>>> import numpy as np
>>> import numpy.linalg as la
>>> np.set_printoptions(suppress=True, linewidth=140)
>>> u = np.array([0, -1, 2, -1, 2, 1, 0, -1])
>>> data = 3 * np.eye(8) + np.outer(u, u)
>>> data
array([[ 3.,  0.,  0.,  0.,  0.,  0.,  0.,  0.],
       [ 0.,  4., -2.,  1., -2., -1.,  0.,  1.],
       [ 0., -2.,  7., -2.,  4.,  2.,  0., -2.],
       [ 0.,  1., -2.,  4., -2., -1.,  0.,  1.],
       [ 0., -2.,  4., -2.,  7.,  2.,  0., -2.],
       [ 0., -1.,  2., -1.,  2.,  4.,  0., -1.],
       [ 0.,  0.,  0.,  0.,  0.,  0.,  3.,  0.],
       [ 0.,  1., -2.,  1., -2., -1.,  0.,  4.]])
>>> vec = np.array([-2, 2, 1, -3, 2, 2, -3, 3])
>>> rhs = data @ vec
>>> rhs
array([ -6.,   0.,  15., -15.,  18.,  12.,  -9.,   3.])
>>> np.round(la.solve(data, rhs), 2)
array([-2.,  2.,  1., -3.,  2.,  2., -3.,  3.])
>>> np.round(la.solve(data, rhs + data[:, 3]), 2)
array([-2.,  2.,  1., -2.,  2.,  2., -3.,  3.])
>>> evals, vecs = la.eigh(data)
>>> np.round(la.eigvalsh(data @ data), 2)
array([  9.,   9.,   9.,   9.,   9.,   9.,   9., 225.])
>>> evals.sum(), np.trace(data)
(np.float64(36.0), np.float64(36.0))
>>> np.round(vecs.T @ vecs, 2) + 0
array([[1., 0., 0., 0., 0., 0., 0., 0.],
       [0., 1., 0., 0., 0., 0., 0., 0.],
       [0., 0., 1., 0., 0., 0., 0., 0.],
       [0., 0., 0., 1., 0., 0., 0., 0.],
       [0., 0., 0., 0., 1., 0., 0., 0.],
       [0., 0., 0., 0., 0., 1., 0., 0.],
       [0., 0., 0., 0., 0., 0., 1., 0.],
       [0., 0., 0., 0., 0., 0., 0., 1.]])
>>> np.round(np.abs(vecs[:, -1]), 2)
array([0.  , 0.29, 0.58, 0.29, 0.58, 0.29, 0.  , 0.29])
>>> np.unique(evals.round(6) + 0, return_counts=True)[1]
array([7, 1])
>>> print(np.abs(vecs[:, -1]).round(6).argmax())
2
>>> J = np.load("x.npy")
>>> J
array([[ 1.39,  1.15, -9.81,  2.04,  0.75, -6.57],
       [ 1.55,  1.8 , -5.45,  3.51, -1.55, -2.85],
       [-7.85,  0.61, -5.27,  4.12,  6.22,  3.22],
       [-5.41, -3.75,  0.15,  0.4 , -0.35,  8.42],
       [-2.67,  4.63,  4.91, -0.61, -4.63,  3.17],
       [-3.19, -0.2 , -3.56,  1.05,  0.69,  5.79],
       [ 5.95, -0.3 ,  0.  , -0.79,  2.01,  1.5 ],
       [ 5.53,  1.79,  3.07, -0.86,  0.84, -4.03],
       [ 4.53, -1.01,  0.84, -1.41, -3.53, -3.32],
       [ 3.25,  6.27,  8.6 , -3.28, -1.07,  1.38]])
>>> ang = np.radians(120)
>>> R = np.eye(6)
>>> R[5, 5] = R[0, 0] = np.cos(ang)
>>> R[5, 0], R[0, 5] = -np.sin(ang), np.sin(ang)
>>> R.round(2)
array([[-0.5 ,  0.  ,  0.  ,  0.  ,  0.  ,  0.87],
       [ 0.  ,  1.  ,  0.  ,  0.  ,  0.  ,  0.  ],
       [ 0.  ,  0.  ,  1.  ,  0.  ,  0.  ,  0.  ],
       [ 0.  ,  0.  ,  0.  ,  1.  ,  0.  ,  0.  ],
       [ 0.  ,  0.  ,  0.  ,  0.  ,  1.  ,  0.  ],
       [-0.87,  0.  ,  0.  ,  0.  ,  0.  , -0.5 ]])
>>> other = J @ R.T
>>> np.round(np.abs(other - J).max(axis=0), 2)
array([15.41,  0.  ,  0.  ,  0.  ,  0.  ,  8.65])
>>> np.round(la.svd(J, compute_uv=False), 2), np.round(la.svd(other, compute_uv=False), 2)
(array([20.1 , 18.13,  8.7 ,  7.66,  5.88,  2.38]), array([20.1 , 18.13,  8.7 ,  7.66,  5.88,  2.38]))
>>> np.allclose(J @ J.T, other @ other.T)
True
>>> mat = np.loadtxt("m.csv", delimiter=",")
>>> mat.round(2)
array([[ 0.63, -0.4 , -0.06, -0.06, -0.06,  0.17, -0.17,  0.06],
       [-0.4 ,  0.26,  0.04,  0.04,  0.04, -0.11,  0.11, -0.04],
       [-0.06,  0.04,  0.01,  0.01,  0.01, -0.02,  0.02, -0.01],
       [-0.06,  0.04,  0.01,  0.01,  0.01, -0.02,  0.02, -0.01],
       [-0.06,  0.04,  0.01,  0.01,  0.01, -0.02,  0.02, -0.01],
       [ 0.17, -0.11, -0.02, -0.02, -0.02,  0.05, -0.05,  0.02],
       [-0.17,  0.11,  0.02,  0.02,  0.02, -0.05,  0.05, -0.02],
       [ 0.06, -0.04, -0.01, -0.01, -0.01,  0.02, -0.02,  0.01]])
>>> la.matrix_rank(mat, rtol=0.1)
np.int64(1)
>>> Uu, s, Vt = la.svd(mat)
>>> vecs = Vt[:(s > 1e-8).sum()]
>>> rng = np.random.default_rng(58300)
>>> vec = mat[2] + 4 * mat[7] + rng.integers(2) * np.eye(8)[6]
>>> print(vec.round(2))
[ 0.17 -0.11 -0.02 -0.02 -0.02  0.05 -0.05  0.02]
>>> round(la.norm(vec - vecs.T @ vecs @ vec), 2)
np.float64(0.0)
>>> print(np.round(vecs.T @ vecs, 2))
[[ 0.63 -0.4  -0.06 -0.06 -0.06  0.17 -0.17  0.06]
 [-0.4   0.26  0.04  0.04  0.04 -0.11  0.11 -0.04]
 [-0.06  0.04  0.01  0.01  0.01 -0.02  0.02 -0.01]
 [-0.06  0.04  0.01  0.01  0.01 -0.02  0.02 -0.01]
 [-0.06  0.04  0.01  0.01  0.01 -0.02  0.02 -0.01]
 [ 0.17 -0.11 -0.02 -0.02 -0.02  0.05 -0.05  0.02]
 [-0.17  0.11  0.02  0.02  0.02 -0.05  0.05 -0.02]
 [ 0.06 -0.04 -0.01 -0.01 -0.01  0.02 -0.02  0.01]]
>>> np.allclose(vecs.T @ vecs @ vec, vec)
True
>>> np.round(np.diag(vecs.T @ vecs), 2)
array([0.63, 0.26, 0.01, 0.01, 0.01, 0.05, 0.05, 0.01])
>>> def softmax(z):
...     e = np.exp(z - z.max(axis=-1, keepdims=True))
...     return e / e.sum(axis=-1, keepdims=True)
... 
>>> print(np.round(softmax(mat[0]), 2))
[0.22 0.08 0.11 0.11 0.11 0.14 0.1  0.13]
>>> np.round(softmax(mat[0] + 2), 2)
array([0.22, 0.08, 0.11, 0.11, 0.11, 0.14, 0.1 , 0.13])
>>> scores = mat @ mat.T / np.sqrt(8)
>>> print(np.round(softmax(scores), 2))
[[0.15 0.11 0.12 0.12 0.12 0.13 0.12 0.13]
 [0.11 0.14 0.13 0.13 0.13 0.12 0.13 0.12]
 [0.12 0.13 0.13 0.13 0.13 0.12 0.13 0.12]
 [0.12 0.13 0.13 0.13 0.13 0.12 0.13 0.12]
 [0.12 0.13 0.13 0.13 0.13 0.12 0.13 0.12]
 [0.13 0.12 0.12 0.12 0.12 0.13 0.12 0.13]
 [0.12 0.13 0.13 0.13 0.13 0.12 0.13 0.12]
 [0.13 0.12 0.12 0.12 0.12 0.13 0.12 0.13]]
>>> softmax(scores).round(6).argmax(axis=1)
array([0, 1, 1, 1, 1, 0, 1, 0])
>>> np.round(softmax(scores + np.triu(np.full(scores.shape, -np.inf), 1)), 2)
array([[1.  , 0.  , 0.  , 0.  , 0.  , 0.  , 0.  , 0.  ],
       [0.44, 0.56, 0.  , 0.  , 0.  , 0.  , 0.  , 0.  ],
       [0.33, 0.34, 0.33, 0.  , 0.  , 0.  , 0.  , 0.  ],
       [0.25, 0.25, 0.25, 0.25, 0.  , 0.  , 0.  , 0.  ],
       [0.2 , 0.2 , 0.2 , 0.2 , 0.2 , 0.  , 0.  , 0.  ],
       [0.18, 0.16, 0.17, 0.17, 0.17, 0.17, 0.  , 0.  ],
       [0.13, 0.15, 0.14, 0.14, 0.14, 0.14, 0.15, 0.  ],
       [0.13, 0.12, 0.12, 0.12, 0.12, 0.13, 0.12, 0.13]])
